$ python -q
>>> import numpy as np
>>> np.set_printoptions(suppress=True, linewidth=140)
>>> def rd(a):
...     return np.round(a, 2) + 0
... 
>>> A = np.loadtxt("test17.csv", delimiter=",")
>>> A
array([[ -2.,   5.,   1.],
       [ -6.,   4.,  -3.],
       [ -5.,   6.,  -8.],
       [ -5.,   9.,  -5.],
       [-10.,   4.,  -6.],
       [ -5.,   5., -14.],
       [ -7.,   4., -18.],
       [  1.,   3., -20.],
       [  4.,  -4., -24.],
       [ -4.,  -2., -33.],
       [  5.,   5., -35.],
       [ -3.,  11., -36.],
       [ -3.,  15., -45.],
       [-12.,   9., -44.],
       [-16.,   6., -50.],
       [-13.,  -3., -57.],
       [-20.,  -5., -48.],
       [-12.,   4., -40.],
       [-20.,   1., -48.],
       [-27.,  10., -48.],
       [-33.,  13., -39.],
       [-30.,  11., -35.],
       [-36.,  15., -43.],
       [-29.,  11., -47.],
       [-26.,   2., -51.],
       [-19.,   7., -44.],
       [-22.,  16., -37.],
       [-22.,  20., -38.],
       [-21.,  22., -40.]])
>>> x = np.array([2, -2, 2])
>>> target = A @ x
>>> rd(np.linalg.solve(A.T @ A, A.T @ target))
array([ 2., -2.,  2.])
>>> rd(np.linalg.lstsq(A, target)[0])
array([ 2., -2.,  2.])
>>> rng = np.random.default_rng(406207)
>>> target = target + 0.1 * rng.normal(size=29)
>>> rd(target)
array([ -11.96,  -25.9 ,  -37.95,  -38.22,  -40.1 ,  -47.87,  -58.01,  -43.98,  -32.12,  -69.75,  -69.96, -100.11, -126.14, -129.92,
       -143.91, -134.19, -126.05, -112.16, -138.01, -170.08, -169.92, -152.06, -187.95, -174.03, -157.92, -140.02, -150.17, -160.08,
       -166.09])
>>> beta, *_ = np.linalg.lstsq(A, target)
>>> rd(A.T @ (target - A @ beta))
array([0., 0., 0.])
>>> Ac = A - A.mean(axis=0)
>>> vecs = np.linalg.svd(Ac)[2][:1]
>>> B = Ac - Ac @ vecs.T @ vecs
>>> rd(np.linalg.norm(B) / np.linalg.norm(Ac))
np.float64(0.51)
>>> np.linalg.norm(B, axis=1).round(6).argmax()
np.int64(10)
>>> Ac = (A - A.mean(axis=0)) / A.std(axis=0)
>>> Ac.std(axis=0)
array([1., 1., 1.])
>>> np.argwhere(np.abs(Ac) > 2)
array([[ 0,  2],
       [28,  1]])
>>> beta = np.linalg.lstsq(np.delete(Ac, 2, axis=1), Ac[:, 2])[0]
>>> np.abs(beta).argmax()
np.int64(0)
>>> F = np.array([[-1.0, 4.0, 0.0, 0.0],
...     [4.0, -2.0, 4.0, 0.0],
...     [0.0, 4.0, -1.0, 4.0],
...     [0.0, 0.0, 4.0, -2.0]])
>>> # symmetric
>>> left, s, vt = np.linalg.svd(F, full_matrices=False)
>>> rd(np.abs(vt[0]))
array([0.36, 0.62, 0.58, 0.39])
>>> rd(vt @ vt.T)
array([[1., 0., 0., 0.],
       [0., 1., 0., 0.],
       [0., 0., 1., 0.],
       [0., 0., 0., 1.]])
>>> rd(left.T @ left)
array([[1., 0., 0., 0.],
       [0., 1., 0., 0.],
       [0., 0., 1., 0.],
       [0., 0., 0., 1.]])
>>> x = np.array([-1, -2, 2])
>>> h1 = np.maximum(A @ x, 0)
>>> np.flatnonzero(h1 > 1e-9)
array([], dtype=int64)
>>> rd(np.tanh(A @ x))
array([-1., -1., -1., -1., -1., -1., -1., -1., -1., -1., -1., -1., -1., -1., -1., -1., -1., -1., -1., -1., -1., -1., -1., -1., -1., -1.,
       -1., -1., -1.])
>>> r0 = np.array([4, -2])
>>> np.polyval(r0, F[2])
array([-2., 14., -6., 14.])
>>> w, vecs = np.linalg.eig(F)
>>> rd(np.sort(np.linalg.eigvals(np.linalg.inv(F))))
array([-0.25, -0.13,  0.2 ,  0.98])
>>> rd(F @ vecs[:, 0] - w[0] * vecs[:, 0])
array([0., 0., 0., 0.])
>>> rd(np.prod(w))
np.float64(164.0)
>>> rd(w)
array([ 4.99,  1.02, -7.99, -4.02])
>>> feats = np.loadtxt("data.csv", delimiter=",")
>>> feats
array([[  1.26,  -2.52,   5.47,  -5.31],
       [ -2.67,   5.2 , -12.01,  11.01],
       [ -1.48,   2.82,  -8.22,   4.32],
       [  0.71,  -1.13,   1.43,  -4.9 ],
       [ -0.09,   0.39,   0.15,   2.74],
       [ -1.37,   1.88,  -2.21,   6.81],
       [ -0.81,   1.13,  -1.76,   2.45],
       [  2.93,  -4.78,   9.21, -11.66],
       [  2.56,  -4.48,   9.12, -10.26],
       [ -3.28,   5.96, -13.83,  12.34],
       [  0.19,  -0.31,  -1.16,  -3.9 ],
       [ -3.07,   5.44, -12.5 ,  11.04],
       [ -0.92,   1.61,  -2.75,   3.71],
       [ -0.54,   1.11,  -3.62,   0.24],
       [ -3.83,   6.75, -14.98,  14.89],
       [ -3.27,   6.05, -15.39,  11.65],
       [  0.47,  -0.72,   1.42,  -2.09],
       [  0.82,  -1.34,   3.57,  -1.45],
       [ -1.07,   1.96,  -5.24,   2.67],
       [  0.31,  -1.2 ,   3.82,  -2.71],
       [  0.02,  -1.39,   5.51,  -3.63],
       [ -1.5 ,   3.12,  -8.37,   6.7 ],
       [  0.56,   0.07,  -2.96,  -1.31],
       [  2.22,  -3.48,   6.99,  -7.65],
       [  1.84,  -2.79,   4.92,  -6.95],
       [  1.29,  -2.48,   5.13,  -5.82],
       [ -1.71,   2.42,  -3.21,   6.12],
       [ -0.28,   0.03,   2.52,   2.55],
       [  1.51,  -2.51,   2.73,  -8.35]])
>>> ang = np.radians(15)
>>> Rm = np.eye(3)
>>> Rm[1, 1] = Rm[0, 0] = np.cos(ang)
>>> Rm[1, 0], Rm[0, 1] = -np.sin(ang), np.sin(ang)
>>> rd(Rm)
array([[ 0.97,  0.26,  0.  ],
       [-0.26,  0.97,  0.  ],
       [ 0.  ,  0.  ,  1.  ]])
>>> B = A @ Rm.T
>>> rd(np.linalg.svd(A, compute_uv=False)), rd(np.linalg.svd(B, compute_uv=False))
(array([218.22,  49.61,  31.68]), array([218.22,  49.61,  31.68]))
>>> np.allclose(A @ A.T, B @ B.T)
True
>>> rd(np.linalg.det(Rm)), rd(np.trace(Rm))
(np.float64(1.0), np.float64(2.93))
>>> P = np.triu(np.array([[-2, -2, 8], [7, 9, -9], [-3, -6, 6]]), 1) + np.eye(3)
>>> B = P @ Rm @ np.linalg.inv(P)
>>> rd(P @ Rm - Rm @ P)
array([[ 0.52,  0.  ,  2.6 ],
       [ 0.  , -0.52,  1.76],
       [ 0.  ,  0.  ,  0.  ]])
>>> rd(np.trace(B)), rd(np.trace(Rm))
(np.float64(2.93), np.float64(2.93))
>>> rd(B)
array([[ 1.48,  1.29,  7.78],
       [-0.26,  0.45, -2.89],
       [ 0.  ,  0.  ,  1.  ]])
>>> rd(np.linalg.det(B))
np.float64(1.0)
>>> Ac = feats - feats.mean(axis=0)
>>> left, s, vt = np.linalg.svd(Ac, full_matrices=False)
>>> (np.sign(left[:, 0]) == np.sign(left[0, 0])).astype(int)
array([1, 0, 0, 1, 0, 0, 0, 1, 1, 0, 1, 0, 0, 0, 0, 0, 1, 1, 0, 1, 1, 0, 1, 1, 1, 1, 0, 1, 1])
>>> rd((s ** 2).sum() ** 2 / (s ** 4).sum())
np.float64(1.07)
>>> np.abs(left[:, 0]).argmax()
np.int64(14)
>>> rd(Ac.mean(axis=0))
array([0., 0., 0., 0.])
>>> rd(s ** 2 / (s ** 2).sum())
array([0.97, 0.03, 0.  , 0.  ])
>>> feats.ravel(order="F")
array([  1.26,  -2.67,  -1.48,   0.71,  -0.09,  -1.37,  -0.81,   2.93,   2.56,  -3.28,   0.19,  -3.07,  -0.92,  -0.54,  -3.83,  -3.27,
         0.47,   0.82,  -1.07,   0.31,   0.02,  -1.5 ,   0.56,   2.22,   1.84,   1.29,  -1.71,  -0.28,   1.51,  -2.52,   5.2 ,   2.82,
        -1.13,   0.39,   1.88,   1.13,  -4.78,  -4.48,   5.96,  -0.31,   5.44,   1.61,   1.11,   6.75,   6.05,  -0.72,  -1.34,   1.96,
        -1.2 ,  -1.39,   3.12,   0.07,  -3.48,  -2.79,  -2.48,   2.42,   0.03,  -2.51,   5.47, -12.01,  -8.22,   1.43,   0.15,  -2.21,
        -1.76,   9.21,   9.12, -13.83,  -1.16, -12.5 ,  -2.75,  -3.62, -14.98, -15.39,   1.42,   3.57,  -5.24,   3.82,   5.51,  -8.37,
        -2.96,   6.99,   4.92,   5.13,  -3.21,   2.52,   2.73,  -5.31,  11.01,   4.32,  -4.9 ,   2.74,   6.81,   2.45, -11.66, -10.26,
        12.34,  -3.9 ,  11.04,   3.71,   0.24,  14.89,  11.65,  -2.09,  -1.45,   2.67,  -2.71,  -3.63,   6.7 ,  -1.31,  -7.65,  -6.95,
        -5.82,   6.12,   2.55,  -8.35])
>>> T = feats.reshape(29, 2, -1)
>>> np.swapaxes(T, 1, 2)[12]
array([[-0.92, -2.75],
       [ 1.61,  3.71]])
>>> T.shape
(29, 2, 2)
>>> np.einsum("ihd,jhd->hij", T, T).shape
(2, 29, 29)
>>> B = np.c_[feats[:, :3] @ np.array([[0, 0, -1], [-3, -2, 1], [1, 3, -1]]), np.array([-5, 3, -1, 0, -2, -5, 5, 1, -3, 8, -7, 4, -2, -7, 4, -3, 0, -3, 3, 5, -9, 6, -7, -5, -9, 2, 8, -9, 7])]
>>> rd(B)
array([[ 13.03,  21.45,  -9.25,  -5.  ],
       [-27.61, -46.43,  19.88,   3.  ],
       [-16.68, -30.3 ,  12.52,  -1.  ],
       [  4.82,   6.55,  -3.27,   0.  ],
       [ -1.02,  -0.33,   0.33,  -2.  ],
       [ -7.85, -10.39,   5.46,  -5.  ],
       [ -5.15,  -7.54,   3.7 ,   5.  ],
       [ 23.55,  37.19, -16.92,   1.  ],
       [ 22.56,  36.32, -16.16,  -3.  ],
       [-31.71, -53.41,  23.07,   8.  ],
       [ -0.23,  -2.86,   0.66,  -7.  ],
       [-28.82, -48.38,  21.01,   4.  ],
       [ -7.58, -11.47,   5.28,  -2.  ],
       [ -6.95, -13.08,   5.27,  -7.  ],
       [-35.23, -58.44,  25.56,   4.  ],
       [-33.54, -58.27,  24.71,  -3.  ],
       [  3.58,   5.7 ,  -2.61,   0.  ],
       [  7.59,  13.39,  -5.73,  -3.  ],
       [-11.12, -19.64,   8.27,   3.  ],
       [  7.42,  13.86,  -5.33,   5.  ],
       [  9.68,  19.31,  -6.92,  -9.  ],
       [-17.73, -31.35,  12.99,   6.  ],
       [ -3.17,  -9.02,   2.47,  -7.  ],
       [ 17.43,  27.93, -12.69,  -5.  ],
       [ 13.29,  20.34,  -9.55,  -9.  ],
       [ 12.57,  20.35,  -8.9 ,   2.  ],
       [-10.47, -14.47,   7.34,   8.  ],
       [  2.43,   7.5 ,  -2.21,  -9.  ],
       [ 10.26,  13.21,  -6.75,   7.  ]])
>>> rd(np.linalg.norm(np.linalg.qr(feats)[0].T @ B, axis=0) ** 2 / ((B ** 2).sum(axis=0) + 1e-12))
array([1.  , 1.  , 1.  , 0.13])
>>> np.linalg.matrix_rank(np.c_[feats, B])
np.int64(5)
>>> rd(np.linalg.lstsq(feats, B[:, 0])[0])
array([ 0., -3.,  1.,  0.])
